$ python3 -q
>>> import numpy as np
>>> from numpy import linalg as LA
>>> np.set_printoptions(precision=3, suppress=True, linewidth=200)
>>> rnd = lambda a: np.round(a, 3) + 0
>>> F = np.loadtxt("x.csv", delimiter=",")
>>> print(F)
[[ 1.  0.  0.  0.]
 [ 0.  0.  0. -1.]
 [ 0.  0.  1.  0.]
 [ 0.  1.  0.  0.]]
>>> x0 = np.array([1, -2, 1, 3])
>>> print(rnd(np.sort(np.abs(np.degrees(np.angle(LA.eigvals(F)))))))
[ 0.  0. 90. 90.]
>>> print(rnd(np.abs(LA.eigvals(F))))
[1. 1. 1. 1.]
>>> print(F.T @ (F @ x0))
[ 1. -2.  1.  3.]
>>> print(rnd(LA.det(F)))
1.0
>>> x0 = np.array([9, 3, 9, 4])
>>> target = F @ x0
>>> print(target)
[ 9. -4.  9.  3.]
>>> print(rnd(LA.solve(F, target)))
[9. 3. 9. 4.]
>>> print(rnd(LA.solve(F, 4 * target)))
[36. 12. 36. 16.]
>>> print(rnd(LA.solve(F, target + F[:, 1])))
[9. 4. 9. 4.]
>>> out = F / np.sqrt((F ** 2).mean(axis=1, keepdims=True))
>>> print(rnd(LA.norm(out, axis=1)))
[2. 2. 2. 2.]
>>> W0 = np.load("test0.npy")
>>> print(rnd(W0))
[[-0.429  0.857  0.286]
 [ 0.857  0.486 -0.171]
 [ 0.286 -0.171  0.943]]
>>> w, V = LA.eig(W0)
>>> print(rnd(np.sort(LA.eigvals(W0 @ W0))))
[1. 1. 1.]
>>> print(rnd(np.sort(LA.eigvals(W0.T))))
[-1.  1.  1.]
>>> blk = np.stack([W0, 3 * W0, W0[::-1]])
>>> print(rnd(blk.sum(axis=0)))
[[-1.429  3.257  2.086]
 [ 4.286  2.429 -0.857]
 [ 0.714  0.171  4.057]]
>>> print(LA.matrix_rank(blk))
[3 3 3]
>>> print(rnd(np.einsum("bij,cij->bc", blk, blk)))
[[ 3.  9.  1.]
 [ 9. 27.  3.]
 [ 1.  3.  3.]]
>>> print(rnd(LA.det(blk)))
[ -1. -27.   1.]
>>> print(blk.shape)
(3, 3, 3)
>>> print(LA.matrix_rank(blk.reshape(3, -1)))
2
>>> print(rnd(LA.norm(W0[2], 1)), rnd(LA.norm(W0[2], np.inf)))
1.4 0.943
>>> print(rnd(LA.norm(W0, axis=0)))
[1. 1. 1.]
>>> print(rnd(LA.norm(W0, axis=1)))
[1. 1. 1.]
>>> print(rnd(LA.norm(W0, 1)), rnd(LA.norm(W0, np.inf)))
1.571 1.571
>>> print(rnd(W0[2] @ W0[1]))
0.0
>>> print(rnd(LA.norm(W0) ** 2 / LA.norm(W0, 2) ** 2))
3.0
>>> print(np.all(LA.eigvalsh(W0) > 0))
False
>>> out = LA.inv(W0)
>>> print(rnd(LA.cond(W0)))
1.0
>>> print(rnd(LA.det(W0) * out))
[[ 0.429 -0.857 -0.286]
 [-0.857 -0.486  0.171]
 [-0.286  0.171 -0.943]]
>>> print((np.abs(out) > 1e-9).astype(int))
[[1 1 1]
 [1 1 1]
 [1 1 1]]
>>> E = np.load("case7.npy")
>>> print(E)
[[-0.037 -0.005 -1.283  2.814]
 [-0.17   0.028 -1.461  2.838]
 [ 0.086  0.008  0.285 -0.422]
 [ 0.103 -0.174 -0.965  1.844]
 [-0.014 -0.177  1.123 -2.373]
 [ 0.109  0.075  0.683 -1.403]
 [ 0.051 -0.139 -0.278  0.659]
 [-0.103  0.023  0.231 -0.028]
 [-0.135 -0.049 -0.735  1.704]
 [-0.061  0.007 -0.691  1.209]
 [-0.099  0.109  0.216 -0.152]
 [-0.038  0.084  1.248 -2.646]
 [ 0.03   0.08   0.122 -0.784]
 [ 0.129 -0.115  0.57  -1.04 ]
 [ 0.031  0.007  0.235 -0.451]
 [ 0.068  0.207 -1.047  1.631]
 [ 0.072 -0.013  0.115 -0.426]
 [-0.043  0.018 -1.556  3.172]
 [ 0.065 -0.01   1.347 -3.072]
 [ 0.041 -0.037 -2.095  4.137]
 [ 0.045 -0.042  0.206 -0.346]
 [ 0.179  0.024  1.161 -2.607]
 [ 0.057  0.13   0.496 -1.146]
 [-0.001 -0.061  0.363 -0.557]]
>>> U, sv, vt = LA.svd(E)
>>> print(np.argmax(sv[:-1] / (sv[1:] + 1e-6)) + 1)
1
>>> out = U[:, :1] @ np.diag(sv[:1]) @ vt[:1]
>>> print(rnd(np.abs(E - out).max()))
0.21
>>> print(LA.cond(E) > 100)
False
>>> print(np.argsort(-LA.norm(E, axis=0).round(6), kind="stable")[:3])
[3 2 1]
>>> print([round(float(x), 3) for x in LA.svd(E, compute_uv=False)[:3]])
[10.479, 0.561, 0.451]
>>> out = np.c_[E[:, :1] @ np.array([[0]]), np.array([4, 0, -1, 4, -5, 2, 2, -3, -2, -4, -5, 1, 5, -1, 5, -5, -1, 3, -3, -3, 5, -3, 2, -1])]
>>> print(out)
[[ 0.  4.]
 [ 0.  0.]
 [ 0. -1.]
 [ 0.  4.]
 [ 0. -5.]
 [ 0.  2.]
 [ 0.  2.]
 [ 0. -3.]
 [ 0. -2.]
 [ 0. -4.]
 [ 0. -5.]
 [ 0.  1.]
 [ 0.  5.]
 [ 0. -1.]
 [ 0.  5.]
 [ 0. -5.]
 [ 0. -1.]
 [ 0.  3.]
 [ 0. -3.]
 [ 0. -3.]
 [ 0.  5.]
 [ 0. -3.]
 [ 0.  2.]
 [ 0. -1.]]
>>> print(rnd(LA.norm(LA.qr(E)[0].T @ out, axis=0) ** 2 / ((out ** 2).sum(axis=0) + 1e-12)))
[0.   0.06]
>>> Xc = (E - E.mean(axis=0)) / E.std(axis=0)
>>> print(rnd(Xc.std(axis=0)))
[1. 1. 1. 1.]
>>> c = LA.lstsq(np.delete(Xc, 0, axis=1), Xc[:, 0])[0]
>>> print(rnd(1 - np.var(Xc[:, 0] - np.delete(Xc, 0, axis=1) @ c)))
0.31
>>> Q, V = LA.qr(E[:, :2])[0], LA.qr(E[:, 2:])[0]
>>> sv = LA.svd(Q.T @ V, compute_uv=False)
>>> print((sv > 0.9).sum())
0
>>> print(rnd(np.degrees(np.arccos(sv.clip(0, 1)))))
[53.823 80.885]
>>> print(rnd(sv))
[0.59  0.158]
>>> K = np.loadtxt("mat.csv", delimiter=",")
>>> print(K)
[[ 3.  2.  5.]
 [ 0. -2.  2.]
 [ 2. -5. -4.]
 [ 5. -5.  3.]
 [ 2. -5. -4.]
 [ 0. -2.  2.]
 [ 0.  0.  0.]
 [ 0.  0.  0.]
 [ 0.  0.  0.]
 [ 0.  0.  0.]
 [ 0.  0.  0.]
 [ 0.  0.  0.]
 [ 0.  0.  0.]
 [ 0.  0.  0.]
 [ 2. -5. -4.]
 [ 0.  0.  0.]
 [ 0.  0.  0.]
 [ 0.  0.  0.]
 [ 0.  0.  0.]
 [ 0.  0.  0.]
 [ 0.  0.  0.]
 [ 0. -2.  2.]
 [ 5. -3.  1.]
 [ 5. -3.  1.]]
>>> x0 = np.array([-8, 6, -5])
>>> print(K @ (2 * x0))
[ -74.  -44.  -52. -170.  -52.  -44.    0.    0.    0.    0.    0.    0.    0.    0.  -52.    0.    0.    0.    0.    0.    0.  -44. -126. -126.]
>>> print((K @ x0).argmax())
6
>>> print((K * x0).sum(axis=1))
[-37. -22. -26. -85. -26. -22.   0.   0.   0.   0.   0.   0.   0.   0. -26.   0.   0.   0.   0.   0.   0. -22. -63. -63.]
>>> print(K @ x0)
[-37. -22. -26. -85. -26. -22.   0.   0.   0.   0.   0.   0.   0.   0. -26.   0.   0.   0.   0.   0.   0. -22. -63. -63.]
>>> P = K @ LA.solve(K.T @ K, K.T)
>>> print(rnd(LA.eigvalsh(P)))
[0. 0. 0. 0. 0. 0. 0. 0. 0. 0. 0. 0. 0. 0. 0. 0. 0. 0. 0. 0. 0. 1. 1. 1.]
>>> print(np.allclose(P @ P, P))
True
>>> print(rnd(np.diag(P)))
[0.411 0.268 0.268 0.411 0.268 0.268 0.    0.    0.    0.    0.    0.    0.    0.    0.268 0.    0.    0.    0.    0.    0.    0.268 0.286 0.286]
>>> idx = K[:, 1] > np.median(K[:, 1])
>>> u = K[idx].mean(axis=0) - K[~idx].mean(axis=0)
>>> print(rnd(u))
[2.087 3.391 5.043]
>>> print(np.argsort(-np.abs(u).round(6), kind="stable"))
[2 1 0]
>>> Xc = (K - K.mean(axis=0)) / K.std(axis=0)
>>> print(np.argwhere(np.abs(Xc) > 2))
[[ 0  2]
 [ 2  2]
 [ 3  0]
 [ 4  2]
 [14  2]
 [22  0]
 [23  0]]
>>> c = LA.lstsq(np.delete(Xc, 2, axis=1), Xc[:, 2])[0]
>>> print(np.abs(c).argmax())
1
>>> data = np.loadtxt("arr.csv", delimiter=",")
>>> print(data)
[[-13.675   0.339 -16.605]
 [  1.367  -0.961 -10.114]
 [ -8.37   -1.231   3.147]
 [  2.923 -15.838   7.084]
 [ 11.253 -31.898  -1.303]
 [ -1.028  -8.467  -5.127]
 [  3.385  -4.607  -4.026]
 [  0.76    3.855  21.256]
 [-10.718   8.932  14.71 ]
 [  5.759  -3.927   8.808]
 [ -2.562   4.879  -2.682]
 [  8.265  13.706 -15.837]
 [  9.454  14.942  -3.51 ]
 [ -3.558   2.09   -2.691]
 [-14.525  -4.616   9.07 ]
 [  0.841  -3.884  -2.634]
 [-15.14    6.021   5.662]
 [ -5.625  -1.947  10.977]
 [ -7.996  17.649  19.36 ]
 [-18.343  -5.365   9.568]
 [-35.32   -3.     -7.823]]
>>> Xc = data - data.mean(axis=0)
>>> U, sv, vt = LA.svd(Xc, full_matrices=False)
>>> print(rnd(sv ** 2 / (sv ** 2).sum()))
[0.406 0.299 0.295]
>>> print(np.searchsorted(np.cumsum(sv ** 2) / (sv ** 2).sum(), 0.9) + 1)
3
>>> print(np.abs(vt[0]).argmax())
0
>>> print(rnd(np.abs(vt[-1])))
[0.023 0.579 0.815]
>>> print(rnd(vt[0] * np.sign(vt[0, np.abs(vt[0]).argmax()])))
[ 0.689 -0.581 -0.432]
>>> print(LA.matrix_rank(Xc))
3
